In [1]: import numpy as np

In [2]: np.set_printoptions(suppress=True, linewidth=200)

In [3]: def rd(a):
   ...:     return np.round(a, 2) + 0
   ...: 

In [4]: F = np.loadtxt("a.csv", delimiter=",")

In [5]: print(F)
[[  7.09  -7.31   8.46  -9.56  -1.17   7.37]
 [  7.46  -7.31  -9.87  -7.05 -16.41   5.06]
 [ -9.37  14.32 -10.98  16.6    7.45 -10.96]
 [  3.73  -3.72  -6.68  -4.22 -10.48   2.82]
 [ -4.44   9.23 -17.16  10.56  -9.21  -6.85]
 [  6.13  -5.58  20.02  -2.46  11.47  -0.11]
 [  6.57 -17.94  34.89 -13.74  15.13   7.98]
 [  5.83  -0.87  10.42   2.87   6.57  -5.49]
 [  0.63  -7.88  12.21  -4.95   7.05   2.38]
 [ 10.91  -8.     6.62  -7.87  -3.21   3.41]
 [-11.91   9.2  -25.37   2.26 -12.58   2.56]
 [  9.48   2.09   0.91  12.13   0.17 -13.12]
 [  3.38   0.18   6.82  -7.     2.02   4.82]
 [ -4.07   6.24  -7.26   9.19   2.17  -5.4 ]
 [ -0.77  -0.31 -20.71   4.67 -19.55  -3.06]
 [  0.81   0.64  -4.7    6.9   -1.5   -6.07]
 [ -9.45  10.88 -13.96   7.9   -4.22  -3.98]
 [  9.75  -5.85  -2.66  -0.47  -9.63  -3.2 ]
 [ -2.64  13.16  -4.    19.59   6.07 -16.52]
 [ -2.32   2.65   2.27   7.12   5.83  -7.1 ]
 [ -1.56   5.22 -18.88   9.46 -12.65  -7.16]
 [ -4.09  11.   -20.99  10.36 -11.57  -7.47]
 [ -0.87  -2.65   2.42   4.83   7.47  -4.24]
 [ -1.21   1.27 -11.2    1.56  -6.3   -0.3 ]
 [ -6.7   13.58  -9.36  12.92   4.14 -10.4 ]
 [  5.93 -12.97  25.99 -11.47  14.31   8.1 ]
 [  3.68  -1.08  -5.87  -3.38  -8.59   2.74]
 [  0.19  -0.7   -7.26   0.55  -8.66  -0.18]]

In [6]: vec = np.array([9, -7, -1, 1, 3, 7])

In [7]: y = F @ vec

In [8]: rd(np.linalg.lstsq(F, y)[0])
Out[8]: array([ 9., -7., -1.,  1.,  3.,  7.])

In [9]: rd(np.linalg.pinv(F) @ F)
Out[9]: 
array([[1., 0., 0., 0., 0., 0.],
       [0., 1., 0., 0., 0., 0.],
       [0., 0., 1., 0., 0., 0.],
       [0., 0., 0., 1., 0., 0.],
       [0., 0., 0., 0., 1., 0.],
       [0., 0., 0., 0., 0., 1.]])

In [10]: rd(np.linalg.solve(F.T @ F, F.T @ y))
Out[10]: array([ 9., -7., -1.,  1.,  3.,  7.])

In [11]: rng = np.random.default_rng(44)

In [12]: y = y + 0.3 * rng.normal(size=28)

In [13]: print(rd(y))
[ 145.47  107.35 -211.26   50.71 -152.18  105.56  237.22   31.98   81.59  153.79 -163.53   -9.36   54.92  -95.07  -59.24  -32.53 -180.1    79.68 -189.61  -66.54 -110.09 -169.73    5.71  -27.84
 -193.97  206.56   36.33  -12.95]

In [14]: beta, *_ = np.linalg.lstsq(F, y)

In [15]: beta.round()
Out[15]: array([ 9., -7., -1.,  1.,  3.,  7.])

In [16]: [round(float(np.linalg.norm(np.linalg.solve(F.T @ F + lam * np.eye(6), F.T @ y))), 2) for lam in (0, 1, 10, 100)]
Out[16]: [13.9, 13.3, 11.17, 8.53]

In [17]: rd(np.linalg.norm(y - F @ beta))
Out[17]: np.float64(0.98)

In [18]: rd(beta)
Out[18]: array([ 9.02, -7.03, -0.99,  1.15,  2.99,  7.15])

In [19]: Z = F[[10, 4]].astype(float)

In [20]: for _ in range(7):
    ...:     lab = np.linalg.norm(F[:, None] - Z, axis=-1).argmin(axis=1)
    ...:     Z = np.array([F[lab == j].mean(axis=0) for j in range(2)])
    ...: 

In [21]: lab
Out[21]: array([1, 1, 0, 1, 0, 1, 1, 1, 1, 1, 0, 0, 1, 0, 0, 0, 0, 1, 0, 1, 0, 0, 1, 0, 0, 1, 1, 0])

In [22]: print(rd(Z))
[[ -3.27   6.84 -12.21   8.9   -4.73  -6.35]
 [  4.85  -5.6    7.5   -4.1    1.45   1.75]]

In [23]: np.abs(Z[1] - Z[0]).argmax()
Out[23]: np.int64(2)

In [24]: print(rd(Z[1] - Z[0]))
[  8.12 -12.44  19.71 -13.     6.19   8.1 ]

In [25]: np.bincount(lab)
Out[25]: array([14, 14])

In [26]: u = np.array([1, 2])

In [27]: rd(np.polyval(u, Z[0]))
Out[27]: array([ -1.27,   8.84, -10.21,  10.9 ,  -2.73,  -4.35])

In [28]: X = np.load("case1.npy")

In [29]: X
Out[29]: 
array([[-3.,  1.,  0.,  0.,  0.,  0.,  0.,  0.],
       [ 0., -3.,  1.,  0.,  0.,  0.,  0.,  0.],
       [ 0.,  0., -3.,  1.,  0.,  0.,  0.,  0.],
       [ 0.,  0.,  0., -3.,  1.,  0.,  0.,  0.],
       [ 0.,  0.,  0.,  0., -3.,  1.,  0.,  0.],
       [ 0.,  0.,  0.,  0.,  0., -3.,  1.,  0.],
       [ 0.,  0.,  0.,  0.,  0.,  0., -3.,  1.],
       [ 0.,  0.,  0.,  0.,  0.,  0.,  0., -3.]])

In [30]: vec = np.array([1, 0, 4, 3, 9, 8, 1, 8])

In [31]: a = np.maximum(X @ vec, 0)

In [32]: np.flatnonzero(a > 1e-9)
Out[32]: array([1, 6])

In [33]: print(np.maximum(X @ vec, 0) - np.maximum(-X @ vec, 0))
[ -3.   4.  -9.   0. -19. -23.   5. -24.]

In [34]: rd(np.tanh(X @ vec))
Out[34]: array([-1.,  1., -1.,  0., -1., -1.,  1., -1.])

In [35]: lab = rng.permutation(8)

In [36]: M2 = X[:, lab] * rng.choice([-1, 1], 8)

In [37]: M2
Out[37]: 
array([[-0., -3.,  0., -0.,  0., -1., -0., -0.],
       [-0.,  0.,  0., -0.,  0.,  3., -0., -1.],
       [-1.,  0.,  0., -0.,  0., -0., -0.,  3.],
       [ 3.,  0.,  1., -0.,  0., -0., -0., -0.],
       [-0.,  0., -3., -1.,  0., -0., -0., -0.],
       [-0.,  0.,  0.,  3.,  0., -0., -1., -0.],
       [-0.,  0.,  0., -0.,  1., -0.,  3., -0.],
       [-0.,  0.,  0., -0., -3., -0., -0., -0.]])

In [38]: left, _, Vt = np.linalg.svd(X.T @ M2)

In [39]: rd(np.linalg.lstsq(X, M2)[0])
Out[39]: 
array([[ 0.,  1.,  0.,  0.,  0.,  0.,  0.,  0.],
       [ 0.,  0.,  0.,  0.,  0., -1.,  0.,  0.],
       [ 0.,  0.,  0.,  0.,  0.,  0.,  0., -1.],
       [-1.,  0.,  0.,  0.,  0.,  0.,  0.,  0.],
       [ 0.,  0.,  1.,  0.,  0.,  0.,  0.,  0.],
       [ 0.,  0.,  0., -1.,  0.,  0.,  0.,  0.],
       [ 0.,  0.,  0.,  0.,  0.,  0., -1.,  0.],
       [ 0.,  0.,  0.,  0.,  1.,  0.,  0.,  0.]])

In [40]: mat = np.loadtxt("arr.csv", delimiter=",")

In [41]: mat
Out[41]: 
array([[  6., -10.,   2.,   6.],
       [ 11.,  -5.,   7.,  11.],
       [  0., -16.,  -4.,   0.],
       [ 14.,  -2.,  10.,  14.],
       [ 11.,  -5.,   7.,  11.]])

In [42]: print(np.allclose(mat[:-1].T @ np.linalg.lstsq(mat[:-1].T, mat[-1])[0], mat[-1]))
True

In [43]: np.linalg.lstsq(mat[:-1].T, mat[-1])[2]
Out[43]: np.int32(2)

In [44]: left, sv, Vt = np.linalg.svd(mat)

In [45]: rd(sv)
Out[45]: array([35.21, 18.34,  0.  ,  0.  ])

In [46]: M2 = left[:, :2] @ np.diag(sv[:2]) @ Vt[:2]

In [47]: print(rd(np.linalg.norm(mat - M2, 2)), rd(sv[2]))
0.0 0.0

In [48]: print(rd(M2))
[[  6. -10.   2.   6.]
 [ 11.  -5.   7.  11.]
 [  0. -16.  -4.   0.]
 [ 14.  -2.  10.  14.]
 [ 11.  -5.   7.  11.]]

In [49]: rd(np.abs(mat - M2).max())
Out[49]: np.float64(0.0)

In [50]: left, sv, Vt = np.linalg.svd(mat)

In [51]: V = Vt[:(sv > 1e-8).sum()]

In [52]: vec = mat[1] + 5 * mat[2] + rng.integers(2) * np.eye(4)[0]

In [53]: vec
Out[53]: array([ 11., -85., -13.,  11.])

In [54]: rd(np.diag(V.T @ V))
Out[54]: array([0.4 , 0.95, 0.26, 0.4 ])

In [55]: rd(np.linalg.norm(vec - V.T @ V @ vec))
Out[55]: np.float64(0.0)

In [56]: print(np.allclose(V.T @ V @ vec, vec))
True

In [57]: G = mat.T @ mat

In [58]: np.allclose(G, G.T)
Out[58]: True

In [59]: np.diag(G)
Out[59]: array([474., 410., 218., 474.])

In [60]: (mat @ mat.T).shape
Out[60]: (5, 5)

In [61]: np.linalg.matrix_rank(G)
Out[61]: np.int64(2)

In [62]: print(rd(np.linalg.svd(mat, compute_uv=False) ** 2))
[1239.68  336.32    0.      0.  ]

In [63]: np.trace(G), (mat ** 2).sum()
Out[63]: (np.float64(1576.0), np.float64(1576.0))

In [64]: G
Out[64]: 
array([[ 474., -198.,  306.,  474.],
       [-198.,  410.,  -46., -198.],
       [ 306.,  -46.,  218.,  306.],
       [ 474., -198.,  306.,  474.]])

In [65]: M = np.load("run7.npy")

In [66]: print(M)
[[ 0  0  0  0  0]
 [-1  1 -1  2  2]
 [ 0  0  0  0  0]
 [ 0  0  0  0  0]
 [ 2  1 -2 -2  2]
 [ 0  0  0  0  0]
 [ 1 -1 -2 -2 -1]
 [ 0 -1  1 -2 -2]
 [ 1  2 -2  2 -1]
 [-3 -1  1  0  3]
 [ 0 -1  0 -4  3]
 [ 0  0  0  0  0]
 [ 1  1  1 -2  1]
 [ 1 -1 -2 -2 -1]
 [ 2  1 -2 -2  2]
 [ 2  1 -2 -2  2]
 [ 0  3  0  4  0]
 [ 2  1 -2 -2  2]
 [ 1  2  1  2 -2]
 [-1  1 -1  2  2]
 [ 1 -2 -2 -6  2]
 [-1  1 -1  2  2]
 [-2 -2  2 -2  1]
 [ 2  1 -1  0 -3]]

In [67]: G = np.cov(M, rowvar=False)

In [68]: np.median(M, axis=0)
Out[68]: array([ 0. ,  0.5, -0.5,  0. ,  0.5])

In [69]: print(rd(np.linalg.eigvalsh(G)[::-1]))
[6.34 3.19 2.49 0.65 0.02]

In [70]: rd(np.polyfit(M[:, 2], M[:, 1], 1))
Out[70]: array([-0.19,  0.18])

In [71]: print(rd(np.corrcoef(M[:, 2], M[:, 1])[0, 1]))
-0.19

In [72]: np.argwhere(np.triu(np.abs(np.corrcoef(M.T)) > 0.8, 1))
Out[72]: array([], shape=(0, 2), dtype=int64)

In [73]: vec = np.array([1, -2, -5, -1, -5])

In [74]: y = M @ vec

In [75]: print(rd(np.linalg.solve(M.T @ M, M.T @ y)))
[ 1. -2. -5. -1. -5.]

In [76]: rd(np.linalg.lstsq(M, y)[0])
Out[76]: array([ 1., -2., -5., -1., -5.])

In [77]: y = y + 0.02 * rng.normal(size=24)

In [78]: rd(y)
Out[78]: array([  0.01,  -9.99,   0.02,   0.01,   1.98,   0.01,  20.  ,   9.03,  10.  , -20.97,  -9.02,   0.01,  -9.01,  19.98,   2.02,   1.98, -10.  ,   1.99,   0.01,  -9.99,  10.96,  -9.99, -11.01,  20.04])

In [79]: beta, *_ = np.linalg.lstsq(M, y)

In [80]: rd(M.T @ (y - M @ beta))
Out[80]: array([0., 0., 0., 0., 0.])

In [81]: [round(float(np.linalg.norm(np.linalg.solve(M.T @ M + lam * np.eye(5), M.T @ y))), 2) for lam in (0, 1, 10, 100)]
Out[81]: [7.49, 7.2, 5.71, 2.43]

In [82]: Z = M[[21, 22]].astype(float)

In [83]: for _ in range(7):
    ...:     lab = np.linalg.norm(M[:, None] - Z, axis=-1).argmin(axis=1)
    ...:     Z = np.array([M[lab == j].mean(axis=0) for j in range(2)])
    ...: 

In [84]: lab
Out[84]: array([0, 0, 0, 0, 0, 0, 1, 1, 0, 1, 1, 0, 1, 1, 0, 0, 0, 0, 0, 0, 1, 0, 1, 0])

In [85]: print(np.abs(Z[1] - Z[0]).argmax())
3

In [86]: rd(Z)
Out[86]: 
array([[ 0.56,  0.94, -0.81,  0.38,  0.5 ],
       [-0.12, -1.  , -0.12, -2.5 ,  0.75]])

In [87]: np.bincount(lab)
Out[87]: array([16,  8])

In [88]: hat = M @ np.linalg.solve(M.T @ M, M.T)

In [89]: rd(np.linalg.eigvalsh(hat))
Out[89]: array([0., 0., 0., 0., 0., 0., 0., 0., 0., 0., 0., 0., 0., 0., 0., 0., 0., 0., 0., 1., 1., 1., 1., 1.])

In [90]: rd(hat @ M[:, 4])
Out[90]: array([ 0.,  2.,  0.,  0.,  2.,  0., -1., -2., -1.,  3.,  3.,  0.,  1., -1.,  2.,  2.,  0.,  2., -2.,  2.,  2.,  2.,  1., -3.])

In [91]: print(rd(np.diag(hat)))
[0.   0.19 0.   0.   0.18 0.   0.23 0.36 0.35 0.39 0.24 0.   0.41 0.23 0.18 0.18 0.32 0.18 0.25 0.19 0.39 0.19 0.24 0.28]

In [92]: rd(np.trace(hat))
Out[92]: np.float64(5.0)

In [93]: E = np.loadtxt("w.csv", delimiter=",")

In [94]: print(E)
[[ 0.02 -0.25  0.34  0.56 -0.87  0.65  0.25]
 [ 0.28 -0.19 -0.28  0.47 -0.69  0.73  0.34]
 [-0.17  0.14  0.07  0.79 -0.38  0.93  0.46]
 [-0.11 -0.41 -0.36  1.17 -1.42  1.31 -0.08]
 [ 0.55 -0.42 -0.84  0.44 -0.64  0.54 -0.14]
 [-0.42  0.12  0.61 -0.25  0.31 -0.32  0.02]
 [ 0.05 -0.6  -0.21  1.71 -2.04  2.44  0.68]
 [ 0.4   0.51  0.76  0.04  0.41 -0.21  1.04]
 [ 0.68  0.94  0.37  0.43  0.32  0.32  1.32]]

In [95]: lab = rng.permutation(7)

In [96]: M2 = E[:, lab] * rng.choice([-1, 1], 7)

In [97]: print(M2)
[[ 0.56 -0.25  0.87 -0.34  0.02  0.25 -0.65]
 [ 0.47 -0.34  0.69  0.28  0.28  0.19 -0.73]
 [ 0.79 -0.46  0.38 -0.07 -0.17 -0.14 -0.93]
 [ 1.17  0.08  1.42  0.36 -0.11  0.41 -1.31]
 [ 0.44  0.14  0.64  0.84  0.55  0.42 -0.54]
 [-0.25 -0.02 -0.31 -0.61 -0.42 -0.12  0.32]
 [ 1.71 -0.68  2.04  0.21  0.05  0.6  -2.44]
 [ 0.04 -1.04 -0.41 -0.76  0.4  -0.51  0.21]
 [ 0.43 -1.32 -0.32 -0.37  0.68 -0.94 -0.32]]

In [98]: left, _, Vt = np.linalg.svd(E.T @ M2)

In [99]: lab
Out[99]: array([3, 6, 4, 2, 0, 1, 5])

In [100]: rd(np.linalg.lstsq(E, M2)[0])
Out[100]: 
array([[ 0.,  0.,  0.,  0.,  1.,  0.,  0.],
       [ 0.,  0.,  0.,  0.,  0., -1.,  0.],
       [ 0.,  0.,  0., -1.,  0.,  0.,  0.],
       [ 1.,  0.,  0.,  0.,  0.,  0.,  0.],
       [ 0.,  0., -1.,  0.,  0.,  0.,  0.],
       [ 0.,  0.,  0.,  0.,  0.,  0., -1.],
       [ 0., -1.,  0.,  0.,  0.,  0.,  0.]])

In [101]: M2 = E / np.sqrt((E ** 2).mean(axis=1, keepdims=True))

In [102]: rd(np.linalg.norm(M2, axis=1))
Out[102]: array([2.65, 2.65, 2.65, 2.65, 2.65, 2.65, 2.65, 2.65, 2.65])

In [103]: rd(M2[5])
Out[103]: array([-1.22,  0.35,  1.78, -0.73,  0.9 , -0.93,  0.06])
